% python3 -q
>>> import numpy as np
>>> np.set_printoptions(precision=3, suppress=True, linewidth=160, floatmode="fixed")
>>> def tidy(a):
...     return np.round(a, 3) + 0
... 
>>> W0 = np.load("m.npy")
>>> W0
array([[1, 0, 0, 0, 0, 0, 0, 0, 0],
       [3, 1, 0, 0, 0, 0, 0, 0, 0],
       [5, 5, 1, 0, 0, 0, 0, 0, 0],
       [1, 5, 2, 1, 0, 0, 0, 0, 0],
       [7, 4, 8, 6, 1, 0, 0, 0, 0],
       [8, 1, 5, 1, 7, 1, 0, 0, 0],
       [0, 4, 9, 5, 9, 3, 1, 0, 0],
       [9, 5, 4, 0, 7, 2, 5, 1, 0],
       [1, 9, 4, 5, 8, 8, 3, 3, 1]])
>>> np.argsort(-np.linalg.norm(W0, axis=0).round(6), kind="stable")[:3]
array([4, 0, 2])
>>> tidy(np.linalg.norm(W0, 2) / np.linalg.norm(W0))
np.float64(0.848)
>>> [round(float(x), 3) for x in np.linalg.svd(W0, compute_uv=False)[:3]]
[27.935, 11.961, 8.764]
>>> np.linalg.cond(W0) > 100
np.True_
>>> tidy(np.sort(np.abs(np.linalg.eigvals(W0))))
array([1.000, 1.000, 1.000, 1.000, 1.000, 1.000, 1.000, 1.000, 1.000])
>>> np.linalg.matrix_power(W0, 4)
array([[    1,     0,     0,     0,     0,     0,     0,     0,     0],
       [   12,     1,     0,     0,     0,     0,     0,     0,     0],
       [  110,    20,     1,     0,     0,     0,     0,     0,     0],
       [  274,    80,     8,     1,     0,     0,     0,     0,     0],
       [ 1636,   676,   104,    24,     1,     0,     0,     0,     0],
       [ 4444,  2772,   704,   256,    28,     1,     0,     0,     0],
       [ 9056,  6126,  1998,   866,   162,    12,     1,     0,     0],
       [14086, 10734,  5000,  2520,   802,    98,    20,     1,     0],
       [22785, 17647,  9243,  4787,  1931,   302,   102,    12,     1]])
>>> tidy(np.linalg.det(W0))
np.float64(1.0)
>>> (W0 - W0.T) / 2
array([[ 0.000, -1.500, -2.500, -0.500, -3.500, -4.000,  0.000, -4.500, -0.500],
       [ 1.500,  0.000, -2.500, -2.500, -2.000, -0.500, -2.000, -2.500, -4.500],
       [ 2.500,  2.500,  0.000, -1.000, -4.000, -2.500, -4.500, -2.000, -2.000],
       [ 0.500,  2.500,  1.000,  0.000, -3.000, -0.500, -2.500,  0.000, -2.500],
       [ 3.500,  2.000,  4.000,  3.000,  0.000, -3.500, -4.500, -3.500, -4.000],
       [ 4.000,  0.500,  2.500,  0.500,  3.500,  0.000, -1.500, -1.000, -4.000],
       [ 0.000,  2.000,  4.500,  2.500,  4.500,  1.500,  0.000, -2.500, -1.500],
       [ 4.500,  2.500,  2.000,  0.000,  3.500,  1.000,  2.500,  0.000, -1.500],
       [ 0.500,  4.500,  2.000,  2.500,  4.000,  4.000,  1.500,  1.500,  0.000]])
>>> np.trace(W0)
np.int64(9)
>>> (W0 + W0.T) / 2
array([[1.000, 1.500, 2.500, 0.500, 3.500, 4.000, 0.000, 4.500, 0.500],
       [1.500, 1.000, 2.500, 2.500, 2.000, 0.500, 2.000, 2.500, 4.500],
       [2.500, 2.500, 1.000, 1.000, 4.000, 2.500, 4.500, 2.000, 2.000],
       [0.500, 2.500, 1.000, 1.000, 3.000, 0.500, 2.500, 0.000, 2.500],
       [3.500, 2.000, 4.000, 3.000, 1.000, 3.500, 4.500, 3.500, 4.000],
       [4.000, 0.500, 2.500, 0.500, 3.500, 1.000, 1.500, 1.000, 4.000],
       [0.000, 2.000, 4.500, 2.500, 4.500, 1.500, 1.000, 2.500, 1.500],
       [4.500, 2.500, 2.000, 0.000, 3.500, 1.000, 2.500, 1.000, 1.500],
       [0.500, 4.500, 2.000, 2.500, 4.000, 4.000, 1.500, 1.500, 1.000]])
>>> np.allclose(W0 @ W0.T, W0.T @ W0)
False
